>>> import numpy as np
>>> import numpy.linalg as la
>>> np.set_printoptions(suppress=True, linewidth=200)
>>> rd = lambda a: np.round(a, 3) + 0
>>> A = np.load("case14.npy")
>>> A
array([[ 2,  1,  3, -3],
       [ 1,  2,  1,  3],
       [ 3,  1,  2,  1],
       [-3,  3,  1,  2]])
>>> np.trace(A)
np.int64(8)
>>> rd(np.sort(np.abs(la.eigvals(A))))
array([0.172, 3.472, 5.472, 5.828])
>>> w, vecs = la.eigh(A)
>>> rd(la.eigvalsh(A + 2 * np.eye(4)))
array([-1.472,  2.172,  7.472,  7.828])
>>> (w > 1e-8).sum(), (w < -1e-8).sum()
(np.int64(3), np.int64(1))
>>> w, vecs = la.eigh(A)
>>> x = np.array([1, -1, 1, -1])
>>> rd(la.eigvalsh(A[1:, 1:]))
array([-1.   ,  1.438,  5.562])
>>> rd(vecs * np.maximum(w, 0) @ vecs.T)
array([[ 3.256,  0.224,  2.224, -1.744],
       [ 0.224,  2.48 ,  1.48 ,  2.224],
       [ 2.224,  1.48 ,  2.48 ,  0.224],
       [-1.744,  2.224,  0.224,  3.256]])
>>> np.abs(A).sum(axis=1).max(), rd(np.abs(w).max())
(np.int64(9), np.float64(5.828))
>>> mat = np.load("run10.npy")
>>> mat
array([[ 20.47 , -31.047,  21.505],
       [ 16.004, -25.378,  16.445],
       [ 13.013, -21.364,  13.049],
       [ 12.26 , -20.317,  12.193],
       [  8.193, -14.326,   7.577],
       [  6.285, -11.236,   5.428],
       [  6.094, -10.912,   5.214],
       [  5.493,  -9.876,   4.545],
       [  4.868,  -8.762,   3.856],
       [  3.561,  -6.289,   2.45 ],
       [  3.27 ,  -5.708,   2.149],
       [  2.843,  -4.832,   1.72 ],
       [  2.395,  -3.884,   1.292],
       [  2.291,  -3.663,   1.199],
       [  1.533,  -2.045,   0.596],
       [  0.054,  -0.028,   0.013],
       [ -1.444,   0.212,  -0.447],
       [ -1.547,   0.206,  -0.486],
       [ -1.717,   0.194,  -0.553],
       [ -8.299,  -0.717,  -4.206],
       [ -8.439,  -0.734,  -4.296],
       [ -9.544,  -0.857,  -5.02 ],
       [-10.624,  -0.965,  -5.745],
       [-11.706,  -1.062,  -6.484],
       [-14.552,  -1.265,  -8.485],
       [-14.986,  -1.29 ,  -8.796],
       [-21.094,  -1.498, -13.304],
       [-25.636,  -1.507, -16.775],
       [-29.36 ,  -1.439, -19.675],
       [-29.434,  -1.437, -19.734]])
>>> cov = np.cov(mat, rowvar=False)
>>> rd(mat.std(axis=0))
array([12.623,  8.205,  9.544])
>>> rd(np.corrcoef(mat[:, 2], mat[:, 1])[0, 1])
np.float64(-0.814)
>>> rd(cov)
array([[164.847, -78.317, 122.943],
       [-78.317,  69.638, -65.902],
       [122.943, -65.902,  94.229]])
>>> np.argwhere(np.triu(np.abs(np.corrcoef(mat.T)) > 0.8, 1))
array([[0, 2],
       [1, 2]])
>>> rd(np.polyfit(mat[:, 2], mat[:, 1], 1))
array([-0.699, -6.739])
